$ python -q
>>> import numpy as np
>>> np.set_printoptions(suppress=True, linewidth=200)
>>> arr = np.loadtxt("data.csv", delimiter=",")
>>> arr.round(3)
array([[-0.053, -0.708,  0.266, -0.56 ,  0.046],
       [-0.32 , -0.434, -0.093,  0.221, -0.679],
       [-0.694, -0.004, -0.635, -0.089,  0.258],
       [ 0.48 , -0.023, -0.551, -0.021, -0.464],
       [ 0.   ,  0.393, -0.113, -0.793, -0.252],
       [-0.427,  0.395,  0.448,  0.026, -0.437]])
>>> P = arr @ np.linalg.solve(arr.T @ arr, arr.T)
>>> np.allclose(P @ P, P)
True
>>> np.linalg.matrix_rank(np.eye(6) - P)
np.int64(1)
>>> np.round(np.linalg.eigvalsh(P), 3) + 0
array([0., 1., 1., 1., 1., 1.])
>>> np.round(np.diag(P), 3)
array([0.89 , 0.809, 0.959, 0.751, 0.86 , 0.731])
>>> x0 = np.array([1, 2, 2, 2, 0])
>>> target = arr @ x0
>>> target.round(3)
array([-2.058, -0.932, -2.15 , -0.71 , -1.027,  1.31 ])
>>> rng = np.random.default_rng(95)
>>> target = target + 0.02 * rng.normal(size=6)
>>> target.round(3)
array([-2.062, -0.937, -2.108, -0.708, -1.037,  1.338])
>>> c, *_ = np.linalg.lstsq(arr, target)
>>> [round(float(np.linalg.norm(np.linalg.solve(arr.T @ arr + lam * np.eye(5), arr.T @ target))), 2) for lam in (0, 1, 10, 100)]
[3.6, 1.8, 0.33, 0.04]
>>> B = np.c_[arr[:, :2] @ np.array([[2, -4], [2, 2]]), np.array([2, 2, 1, 4, 4, -1])]
>>> B.round(3)
array([[-1.523, -1.203,  2.   ],
       [-1.508,  0.414,  2.   ],
       [-1.396,  2.767,  1.   ],
       [ 0.915, -1.968,  4.   ],
       [ 0.786,  0.786,  4.   ],
       [-0.065,  2.497, -1.   ]])
>>> np.linalg.matrix_rank(B)
np.int64(3)
>>> np.round(np.linalg.lstsq(arr, B[:, 0])[0], 3) + 0
array([2., 2., 0., 0., 0.])
>>> np.linalg.matrix_rank(np.c_[arr, B])
np.int64(6)
>>> feats = np.load("m.npy")
>>> feats
array([[ 1, -2,  4, -8],
       [ 1, -1,  1, -1],
       [ 1,  0,  0,  0],
       [ 1,  1,  1,  1]])
>>> # row 0 dominates
>>> u, v = feats[0], feats[1]
>>> u @ u
np.int64(85)
>>> pr = (u @ v) / (u @ u) * u
>>> np.round(np.linalg.norm(u + v) ** 2 + np.linalg.norm(u - v) ** 2, 3)
np.float64(178.0)
>>> np.outer(u, v)
array([[ 1, -1,  1, -1],
       [-2,  2, -2,  2],
       [ 4, -4,  4, -4],
       [-8,  8, -8,  8]])
>>> q = feats.astype(float).copy()
>>> for j in range(4):
...     q[:, j] -= q[:, :j] @ (q[:, :j].T @ q[:, j])
...     q[:, j] /= np.linalg.norm(q[:, j])
... 
>>> q.round(3)
array([[ 0.5  , -0.671,  0.5  , -0.224],
       [ 0.5  , -0.224, -0.5  ,  0.671],
       [ 0.5  ,  0.224, -0.5  , -0.671],
       [ 0.5  ,  0.671,  0.5  ,  0.224]])
>>> np.round(np.linalg.det(2 * feats), 3), round(float(np.linalg.det(feats)), 3)
(np.float64(192.0), 12.0)
>>> np.round(np.linalg.det(feats.T), 3)
np.float64(12.0)
>>> round(float(np.linalg.det(feats[::-1])), 3)
12.0
>>> np.round(np.poly(feats), 3)
array([ 1., -1.,  6., 22., 12.])
>>> B = np.linalg.inv(feats)
>>> np.round(np.linalg.det(feats) * B, 3) + 0
array([[  0.,   0.,  12.,   0.],
       [  2., -12.,   6.,   4.],
       [  0.,   6., -12.,   6.],
       [ -2.,   6.,  -6.,   2.]])
>>> B.round(3) + 0
array([[ 0.   ,  0.   ,  1.   ,  0.   ],
       [ 0.167, -1.   ,  0.5  ,  0.333],
       [ 0.   ,  0.5  , -1.   ,  0.5  ],
       [-0.167,  0.5  , -0.5  ,  0.167]])
>>> J = np.array([[0, 0, 2, -2, -1, -2],
...     [0, 0, 0, 0, 0, 0],
...     [-2, 0, -2, 0, 0, -1],
...     [-2, 0, 1, 0, -1, 1],
...     [-2, 0, -2, -2, 1, -2],
...     [1, 0, 2, 0, 0, -2]])
>>> labels = rng.permutation(6)
>>> labels
array([4, 1, 0, 2, 5, 3])
>>> B = J[labels][:, labels]
>>> np.round(np.sort(np.abs(np.linalg.eigvals(B))), 3)
array([0.   , 1.42 , 2.   , 2.108, 3.166, 3.166])
>>> round(float(np.linalg.det(B)), 3), round(float(np.linalg.det(J[labels])), 3)
(0.0, 0.0)
>>> Uu, sv, Vh = np.linalg.svd(J)
>>> np.argmax(sv[:-1] / (sv[1:] + 1e-6)) + 1
np.int64(5)
>>> B = Uu[:, :5] @ np.diag(sv[:5]) @ Vh[:5]
>>> round(float(np.abs(J - B).max()), 3)
0.0
>>> round(float(np.linalg.norm(J - B) / np.linalg.norm(J)), 3)
0.0
>>> Uu, sv, Vh = np.linalg.svd(J)
>>> vecs = Vh[:(sv > 1e-8).sum()]
>>> x0 = J[3] + -1 * J[5] + rng.integers(2) * np.eye(6)[1]
>>> x0
array([-3.,  0., -1.,  0., -1.,  3.])
>>> round(np.linalg.norm(x0 - vecs.T @ vecs @ x0), 3)
np.float64(0.0)
>>> np.linalg.matrix_rank(np.vstack([J, x0]))
np.int64(5)
>>> data = np.load("test6.npy")
>>> data
array([[-13.96 ,   0.614,   6.611,  -4.767],
       [ -8.666,   0.51 ,   7.625,  -3.452],
       [ -8.216,   0.859,  -1.443,   3.194],
       [  2.217,   0.395,   3.982,   0.711],
       [  3.599,   5.897,  -0.331,   7.907],
       [ -1.526,   3.147,  -9.709,   5.92 ],
       [ -6.022,  -5.54 ,   1.703,  -0.659],
       [  9.272,  -2.026, -14.017,   3.714],
       [  2.665,  -4.666,   6.775,   1.39 ],
       [  6.633,  -8.309,  -5.422,   1.767],
       [  9.7  ,   1.449,  -2.214,   4.118],
       [ -6.442,  11.462,   5.161,  -1.971],
       [ -9.137,  18.736,  -0.078,  -2.329],
       [ 10.135, -10.317,  -5.167,  -3.799],
       [ -5.997,  -3.945,  11.428,  -6.387],
       [ -8.702,   8.37 ,  -2.392,  -5.09 ]])
>>> x0 = np.array([0, 0, 2, 0, 2, 1])
>>> h1 = np.maximum(J @ x0, 0)
>>> J * (h1 > 1e-9)[:, None]
array([[ 0,  0,  0,  0,  0,  0],
       [ 0,  0,  0,  0,  0,  0],
       [ 0,  0,  0,  0,  0,  0],
       [-2,  0,  1,  0, -1,  1],
       [ 0,  0,  0,  0,  0,  0],
       [ 1,  0,  2,  0,  0, -2]])
>>> x0 = np.array([3, 0, 3, 3])
>>> target = data @ x0
>>> np.round(np.linalg.solve(data.T @ data, data.T @ target), 3) + 0
array([3., 0., 3., 3.])
>>> np.round(np.linalg.lstsq(data, target)[0], 3) + 0
array([3., 0., 3., 3.])
>>> np.round(np.linalg.pinv(data) @ data, 3) + 0
array([[1., 0., 0., 0.],
       [0., 1., 0., 0.],
       [0., 0., 1., 0.],
       [0., 0., 0., 1.]])
>>> target = target + 0.3 * rng.normal(size=16)
>>> target.round(3)
array([-36.373, -14.293, -19.064,  20.895,  33.587, -15.659, -15.151,  -2.982,  32.303,   9.21 ,  34.773,  -9.624, -34.561,   2.991,  -3.276, -48.659])
>>> c, *_ = np.linalg.lstsq(data, target)
>>> round(np.linalg.norm(target - data @ c), 3)
np.float64(0.912)
>>> [round(float(np.linalg.norm(np.linalg.solve(data.T @ data + lam * np.eye(4), data.T @ target))), 2) for lam in (0, 1, 10, 100)]
[5.21, 5.18, 5.0, 3.78]
>>> np.round(data.T @ (target - data @ c), 3) + 0
array([0., 0., 0., 0.])
>>> c.round()
array([3., 0., 3., 3.])
>>> W0 = np.loadtxt("block7.csv", delimiter=",")
>>> W0.round(3)
array([[ 2.093, -2.717,  3.873,  5.466,  6.585],
       [-1.652,  1.429, -4.705, -5.572, -6.485],
       [ 3.024, -8.269, -4.426,  0.252,  1.682],
       [ 3.197, -6.693,  0.049,  3.874,  5.474],
       [-0.169,  3.201,  6.568,  4.808,  4.845],
       [-3.323,  7.544,  1.308, -2.989, -4.626],
       [-2.5  ,  3.999, -2.888, -5.204, -6.507],
       [ 2.897, -8.178, -4.835, -0.213,  1.146],
       [-1.468,  5.961,  6.642,  3.306,  2.695],
       [ 3.316, -8.068, -2.551,  2.032,  3.643],
       [-1.483,  0.959, -4.974, -5.575, -6.408],
       [-1.762,  6.513,  6.49 ,  2.837,  2.076],
       [ 0.823,  0.793,  5.819,  5.428,  5.947],
       [ 1.464, -5.953, -6.644, -3.312, -2.703],
       [ 2.108, -2.761,  3.842,  5.46 ,  6.585],
       [ 1.787, -1.814,  4.471,  5.555,  6.532],
       [ 1.115,  0.034,  5.483,  5.522,  6.181],
       [-0.149,  3.154,  6.558,  4.825,  4.872],
       [ 3.274, -8.204, -3.066,  1.59 ,  3.17 ],
       [-3.134,  8.302,  3.969, -0.733, -2.227],
       [ 2.6  , -4.333,  2.601,  5.105,  6.453],
       [ 0.881,  0.644,  5.757,  5.45 ,  5.997],
       [ 3.069, -6.092,  0.815,  4.305,  5.854],
       [-3.112,  6.28 , -0.587, -4.182, -5.749],
       [ 3.069, -6.091,  0.817,  4.306,  5.855],
       [ 3.31 , -7.417, -1.074,  3.153,  4.789],
       [ 3.319, -8.051, -2.497,  2.078,  3.691],
       [-3.162,  8.3  ,  3.831, -0.871, -2.382],
       [ 3.096, -8.297, -4.145,  0.552,  2.023],
       [-0.835,  4.676,  6.743,  4.142,  3.85 ]])
>>> Ac = W0 - W0.mean(axis=0)
>>> vecs = np.linalg.svd(Ac)[2][:2]
>>> B = Ac - Ac @ vecs.T @ vecs
>>> round(np.linalg.norm(B) / np.linalg.norm(Ac), 3)
np.float64(0.0)
>>> np.round((Ac @ vecs.T).std(axis=0), 3)
array([7.052, 6.333])
>>> np.linalg.norm(B, axis=1).round(6).argmax()
np.int64(0)
